$ python3 -q
>>> import numpy as np
>>> import numpy.linalg as la
>>> np.set_printoptions(precision=2, suppress=True, linewidth=140)
>>> rnd = lambda a: np.round(a, 2) + 0
>>> K = np.load("run4.npy")
>>> K
array([[4., 1., 1., 1., 1., 1., 1., 1.],
       [1., 4., 1., 1., 1., 1., 1., 1.],
       [1., 1., 4., 1., 1., 1., 1., 1.],
       [1., 1., 1., 4., 1., 1., 1., 1.],
       [1., 1., 1., 1., 4., 1., 1., 1.],
       [1., 1., 1., 1., 1., 4., 1., 1.],
       [1., 1., 1., 1., 1., 1., 4., 1.],
       [1., 1., 1., 1., 1., 1., 1., 4.]])
>>> # equal to its transpose
>>> ev, vecs = la.eigh(K)
>>> x0 = np.array([3, 1, 3, -2, 2, 1, -1, 3])
>>> rnd(vecs * np.maximum(ev, 0) @ vecs.T)
array([[4., 1., 1., 1., 1., 1., 1., 1.],
       [1., 4., 1., 1., 1., 1., 1., 1.],
       [1., 1., 4., 1., 1., 1., 1., 1.],
       [1., 1., 1., 4., 1., 1., 1., 1.],
       [1., 1., 1., 1., 4., 1., 1., 1.],
       [1., 1., 1., 1., 1., 4., 1., 1.],
       [1., 1., 1., 1., 1., 1., 4., 1.],
       [1., 1., 1., 1., 1., 1., 1., 4.]])
>>> (np.sign(vecs[:, -1].round(6)) == np.sign(vecs[0, -1].round(6))).astype(int)
array([1, 1, 1, 1, 1, 1, 1, 1])
>>> x0 @ K @ x0
np.float64(214.0)
>>> Lm = la.cholesky(K)
>>> la.eigvalsh(K).min() > 0
np.True_
>>> rnd(Lm @ Lm.T)
array([[4., 1., 1., 1., 1., 1., 1., 1.],
       [1., 4., 1., 1., 1., 1., 1., 1.],
       [1., 1., 4., 1., 1., 1., 1., 1.],
       [1., 1., 1., 4., 1., 1., 1., 1.],
       [1., 1., 1., 1., 4., 1., 1., 1.],
       [1., 1., 1., 1., 1., 4., 1., 1.],
       [1., 1., 1., 1., 1., 1., 4., 1.],
       [1., 1., 1., 1., 1., 1., 1., 4.]])
>>> rnd(np.prod(np.diag(Lm)) ** 2), rnd(la.det(K))
(np.float64(24057.0), np.float64(24057.0))
>>> K.sum(axis=0)
array([11., 11., 11., 11., 11., 11., 11., 11.])
>>> K.sum(axis=1)
array([11., 11., 11., 11., 11., 11., 11., 11.])
>>> K[8]
Traceback (most recent call last):
  File "<python-input-18>", line 1, in <module>
    K[8]
    ~^^^
IndexError: index 8 is out of bounds for axis 0 with size 8
>>> K.shape
(8, 8)
>>> K - K[0]
array([[ 0.,  0.,  0.,  0.,  0.,  0.,  0.,  0.],
       [-3.,  3.,  0.,  0.,  0.,  0.,  0.,  0.],
       [-3.,  0.,  3.,  0.,  0.,  0.,  0.,  0.],
       [-3.,  0.,  0.,  3.,  0.,  0.,  0.,  0.],
       [-3.,  0.,  0.,  0.,  3.,  0.,  0.,  0.],
       [-3.,  0.,  0.,  0.,  0.,  3.,  0.,  0.],
       [-3.,  0.,  0.,  0.,  0.,  0.,  3.,  0.],
       [-3.,  0.,  0.,  0.,  0.,  0.,  0.,  3.]])
>>> rnd(la.norm(K))
np.float64(13.56)
>>> np.diff(K, axis=0)
array([[-3.,  3.,  0.,  0.,  0.,  0.,  0.,  0.],
       [ 0., -3.,  3.,  0.,  0.,  0.,  0.,  0.],
       [ 0.,  0., -3.,  3.,  0.,  0.,  0.,  0.],
       [ 0.,  0.,  0., -3.,  3.,  0.,  0.,  0.],
       [ 0.,  0.,  0.,  0., -3.,  3.,  0.,  0.],
       [ 0.,  0.,  0.,  0.,  0., -3.,  3.,  0.],
       [ 0.,  0.,  0.,  0.,  0.,  0., -3.,  3.]])
>>> la.matrix_rank(K)
np.int64(8)
>>> np.unravel_index(np.abs(K).argmax(), K.shape)
(np.int64(0), np.int64(0))
>>> arr = np.loadtxt("block17.csv", delimiter=",")
>>> arr
array([[ -1.32,  -4.41,  -1.67,  -3.84,  -4.06,  -8.82,   4.67,  -6.62,  -2.64],
       [ -3.88,  -6.97,  -2.1 ,   3.13,  -4.55,  -4.63,   1.78,  -3.16,  -0.75],
       [ -0.67,   2.78,   0.59,   3.39,   2.44,   6.76,  -3.95,   4.59,   2.6 ],
       [  3.98,  -0.59,   0.9 ,  -4.96,  -0.34,  -6.19,   4.31,  -3.43,  -3.53],
       [ -4.43,  -4.26,  -1.54,   6.46,  -2.25,   2.17,  -2.25,   1.41,   1.91],
       [  2.68,  -2.62,   0.92,   0.19,  -0.67,  -3.35,   2.32,  -0.72,  -2.52],
       [  1.39,   9.51,   0.46,  -7.96,   3.95,   3.22,  -1.1 ,  -0.04,   1.7 ],
       [ -2.69, -10.15,  -0.97,   9.86,  -4.26,  -1.82,   0.02,   0.8 ,  -0.77],
       [  3.44,   2.2 ,   0.76,  -6.37,   0.66,  -4.11,   3.24,  -2.95,  -2.33],
       [  0.87,  -0.43,  -0.34,  -4.13,  -1.19,  -4.83,   2.96,  -3.55,  -1.84],
       [ -2.7 ,   6.5 ,  -0.32,   0.82,   3.2 ,   8.77,  -5.34,   4.14,   4.62],
       [  2.68,   5.  ,   2.06,   1.87,   4.44,   7.39,  -3.74,   5.77,   1.69],
       [ -3.88,   0.53,  -0.9 ,   4.88,   0.42,   6.2 ,  -4.28,   3.44,   3.61],
       [ -1.04,   1.88,  -0.06,   1.01,   0.93,   3.38,  -2.14,   1.79,   1.72],
       [ -1.29,  -9.57,  -0.59,   8.  ,  -3.88,  -3.23,   1.16,   0.11,  -1.86],
       [ -3.43,  -5.94,  -1.44,   5.42,  -3.15,  -1.15,  -0.21,  -0.43,   0.12],
       [  0.29,  -1.36,   0.45,   3.09,   0.12,   1.29,  -0.96,   1.75,   0.03],
       [  2.5 ,   2.61,   1.04,  -2.09,   1.85,   0.58,   0.25,   0.72,  -0.52],
       [ -4.19,  -5.56,  -1.78,   4.78,  -3.44,  -1.23,  -0.22,  -0.92,   0.56],
       [ -3.31,  -2.19,  -1.53,   1.52,  -2.03,  -0.54,  -0.37,  -1.14,   0.94],
       [  0.25,   2.32,   1.07,   3.92,   2.59,   6.84,  -3.93,   5.07,   2.21],
       [  2.  ,  -2.22,  -0.23,  -5.18,  -2.11,  -8.24,   5.09,  -5.36,  -3.46],
       [  2.8 ,  -6.29,   0.41,  -0.81,  -3.12,  -8.84,   5.21,  -4.1 ,  -4.64],
       [  0.12,  -3.76,  -1.29,  -5.78,  -3.77, -10.12,   5.96,  -7.41,  -3.39],
       [  1.72,  -0.82,   0.02,  -3.55,  -0.87,  -4.78,   3.11,  -3.07,  -2.18],
       [  0.2 ,  -5.17,  -0.89,  -2.63,  -3.61,  -8.84,   4.96,  -5.57,  -3.23],
       [  0.95,  -0.44,  -0.26,  -4.2 ,  -1.11,  -4.75,   3.03,  -3.62,  -1.78],
       [ -0.81,  -8.67,   0.19,  10.24,  -2.48,   0.13,  -0.85,   2.91,  -0.87],
       [  1.5 ,   3.07,   2.06,   6.89,   4.14,  10.22,  -5.65,   8.48,   2.66],
       [  1.2 ,  -1.81,  -0.65,  -5.9 ,  -2.34,  -8.28,   4.97,  -6.01,  -3.06],
       [  3.04,   3.51,   1.08,  -4.52,   1.9 ,  -0.9 ,   1.19,  -0.61,  -1.12],
       [ -1.61,   4.6 ,  -0.13,  -0.35,   2.11,   5.36,  -3.3 ,   2.23,   2.88],
       [  0.25,   6.11,   0.94,   0.1 ,   3.79,   7.43,  -3.97,   4.34,   2.87],
       [  1.09,   5.85,   1.15,   0.7 ,   4.05,   7.42,  -3.85,   4.81,   2.48],
       [ -2.5 ,   1.29,  -0.55,   3.06,   0.71,   4.8 ,  -3.2 ,   2.52,   2.56],
       [  1.19,   1.99,  -0.01,  -5.03,   0.19,  -2.88,   1.93,  -2.54,  -0.98],
       [ -2.33,   1.17,  -1.31,  -1.77,  -0.62,  -0.03,  -0.29,  -1.42,   1.23],
       [ -2.85,  -1.2 ,  -0.83,   3.8 ,  -0.58,   2.82,  -2.26,   1.63,   1.77],
       [  0.88,  -0.42,  -0.28,  -4.21,  -1.08,  -4.77,   2.92,  -3.64,  -1.82],
       [ -1.27,  -0.61,  -1.14,  -2.91,  -1.68,  -3.3 ,   1.83,  -3.37,  -0.52],
       [  1.29,   0.59,   0.98,   2.87,   1.57,   3.39,  -1.83,   3.32,   0.43],
       [  0.  ,   0.03,  -0.04,  -0.01,   0.05,   0.  ,   0.  ,  -0.06,  -0.04],
       [ -0.32,  -2.35,  -0.32,   0.79,  -1.38,  -2.  ,   1.08,  -0.97,  -0.77]])
>>> basis = arr[[34, 33]].astype(float)
>>> for _ in range(5):
...     z = la.norm(arr[:, None] - basis, axis=-1).argmin(axis=1)
...     basis = np.array([arr[z == j].mean(axis=0) for j in range(2)])
... 
>>> z
array([0, 0, 1, 0, 1, 0, 1, 0, 0, 0, 1, 1, 1, 1, 0, 0, 1, 0, 0, 0, 1, 0, 0, 0, 0, 0, 0, 0, 1, 0, 0, 1, 1, 1, 1, 0, 0, 1, 0, 0, 1, 0, 0])
>>> rnd(basis)
array([[ 0.1 , -2.57, -0.43, -0.89, -1.74, -3.96,  2.22, -2.45, -1.55],
       [-0.68,  2.7 ,  0.34,  2.16,  1.98,  5.47, -3.23,  3.45,  2.23]])
>>> rnd(basis[1] - basis[0])
array([-0.78,  5.27,  0.77,  3.05,  3.72,  9.43, -5.46,  5.9 ,  3.78])
>>> la.cond(arr) > 100
np.True_
>>> [round(float(x), 2) for x in la.svd(arr, compute_uv=False)[:3]]
[56.07, 37.71, 15.13]
>>> round(np.log10(la.cond(arr)))
2
>>> np.argsort(-la.norm(arr, axis=0).round(6), kind="stable")[:3]
array([5, 3, 1])
>>> basis = np.array([[0, -5, 2, 0, -4, 5, 2, 3, 5], [5, 2, 0, 1, -4, 0, 1, 1, 0]])
>>> rng = np.random.default_rng(989)
>>> feats = rng.normal(size=(42, 2)) @ basis + np.array([1, 0, 1, 2, -1, -2, 2, -2, 2])
>>> rnd(feats)
array([[  0.89,  -4.29,   2.7 ,   1.98,  -4.31,   2.25,   3.68,   0.53,   6.25],
       [  6.38,   2.75,   0.76,   3.08,  -4.83,  -2.59,   2.84,  -1.28,   1.41],
       [ 14.97,  14.58,  -2.6 ,   4.79,  -4.98, -10.99,   1.2 ,  -4.6 ,  -6.99],
       [ -6.89,  -2.52,   0.74,   0.42,   5.83,  -2.64,   0.17,  -3.96,   1.36],
       [  2.62,  -1.42,   1.83,   2.32,  -3.95,   0.07,   3.15,  -0.44,   4.07],
       [ 10.38,   4.87,   0.55,   3.88,  -7.61,  -3.12,   3.43,  -0.8 ,   0.88],
       [  5.39,   5.04,  -0.31,   2.88,  -1.89,  -5.29,   1.56,  -3.09,  -1.29],
       [ 11.9 ,   8.12,  -0.5 ,   4.18,  -6.72,  -5.76,   2.68,  -2.07,  -1.76],
       [  3.74,   0.28,   1.33,   2.55,  -3.85,  -1.18,   2.88,  -0.96,   2.82],
       [ -1.47,  -1.53,   1.22,   1.51,   0.54,  -1.45,   1.73,  -2.17,   2.55],
       [ -1.49,  -2.43,   1.57,   1.5 ,  -0.16,  -0.57,   2.08,  -1.64,   3.43],
       [ -1.1 ,  -4.83,   2.6 ,   1.58,  -2.52,   1.99,   3.18,  -0.02,   5.99],
       [ -7.54,  -2.38,   0.59,   0.29,   6.66,  -3.04,  -0.12,  -4.33,   0.96],
       [  4.94,   2.59,   0.6 ,   2.79,  -3.34,  -3.01,   2.38,  -1.82,   0.99],
       [ -2.24,  -3.8 ,   2.  ,   1.35,  -0.4 ,   0.5 ,   2.35,  -1.15,   4.5 ],
       [  5.34,  -6.06,   4.12,   2.87, -10.71,   5.8 ,   5.99,   3.55,   9.8 ],
       [  6.  ,  -5.74,   4.1 ,   3.  , -11.2 ,   5.74,   6.1 ,   3.65,   9.74],
       [ -0.34,   2.01,  -0.02,   1.73,   2.11,  -4.54,   0.71,  -3.8 ,  -0.54],
       [  1.01,  -0.66,   1.27,   2.  ,  -1.55,  -1.33,   2.27,  -1.6 ,   2.67],
       [  1.79,  -0.8 ,   1.45,   2.16,  -2.52,  -0.88,   2.6 ,  -1.17,   3.12],
       [  2.86,  12.26,  -3.61,   2.37,   6.72, -13.52,  -2.24,  -8.54,  -9.52],
       [ -2.76,  -1.15,   0.86,   1.25,   2.29,  -2.35,   1.11,  -2.96,   1.65],
       [  0.73,  -2.74,   2.05,   1.95,  -2.89,   0.63,   3.  ,  -0.47,   4.63],
       [ -1.3 ,  -2.45,   1.61,   1.54,  -0.39,  -0.47,   2.15,  -1.54,   3.53],
       [  0.42,   5.45,  -1.27,   1.88,   4.01,  -7.68,  -0.39,  -5.53,  -3.68],
       [ -1.97,  -0.92,   0.89,   1.41,   1.59,  -2.26,   1.3 ,  -2.75,   1.74],
       [ -3.12,  -8.69,   3.82,   1.18,  -3.33,   5.04,   3.99,   1.4 ,   9.04],
       [  0.76,   5.94,  -1.42,   1.95,   4.02,  -8.04,  -0.46,  -5.67,  -4.04],
       [  2.53,  -1.83,   1.98,   2.31,  -4.18,   0.44,   3.28,  -0.23,   4.44],
       [  5.4 ,   1.9 ,   0.95,   2.88,  -4.41,  -2.13,   2.83,  -1.2 ,   1.87],
       [  6.13,  -0.99,   2.22,   3.03,  -7.54,   1.05,   4.25,   0.85,   5.05],
       [  2.86,  -1.12,   1.75,   2.37,  -3.98,  -0.14,   3.12,  -0.51,   3.86],
       [ -2.11,   0.81,   0.18,   1.38,   3.13,  -4.05,   0.56,  -3.85,  -0.05],
       [  4.16,  13.09,  -3.73,   2.63,   5.93, -13.82,  -2.1 ,  -8.46,  -9.82],
       [ -2.56,   3.26,  -0.87,   1.29,   5.59,  -6.68,  -0.58,  -5.52,  -2.68],
       [  1.03,  -5.7 ,   3.29,   2.01,  -5.6 ,   3.71,   4.29,   1.43,   7.71],
       [  0.12,   0.57,   0.63,   1.82,   0.44,  -2.92,   1.46,  -2.73,   1.08],
       [  6.04,   1.84,   1.07,   3.01,  -5.17,  -1.82,   3.08,  -0.89,   2.18],
       [  4.13,  -8.92,   5.07,   2.63, -11.65,   8.17,   6.7 ,   4.73,  12.17],
       [ -1.39,   3.18,  -0.65,   1.52,   4.22,  -6.13,  -0.13,  -4.96,  -2.13],
       [  3.63,   4.09,  -0.22,   2.53,  -0.67,  -5.04,   1.31,  -3.3 ,  -1.04],
       [  5.38,   3.69,   0.23,   2.88,  -2.96,  -3.94,   2.1 ,  -2.29,   0.06]])
>>> # rows and columns are dependent
>>> la.matrix_rank(feats, rtol=0.1)
np.int64(3)
>>> la.cond(feats) > 100
np.True_
>>> np.argsort(-la.norm(feats, axis=0).round(6), kind="stable")[:3]
array([1, 5, 4])
>>> [round(float(x), 2) for x in la.svd(feats, compute_uv=False)[:3]]
[61.7, 46.69, 24.88]
>>> rnd(la.norm(feats, 2) / la.norm(feats))
np.float64(0.76)
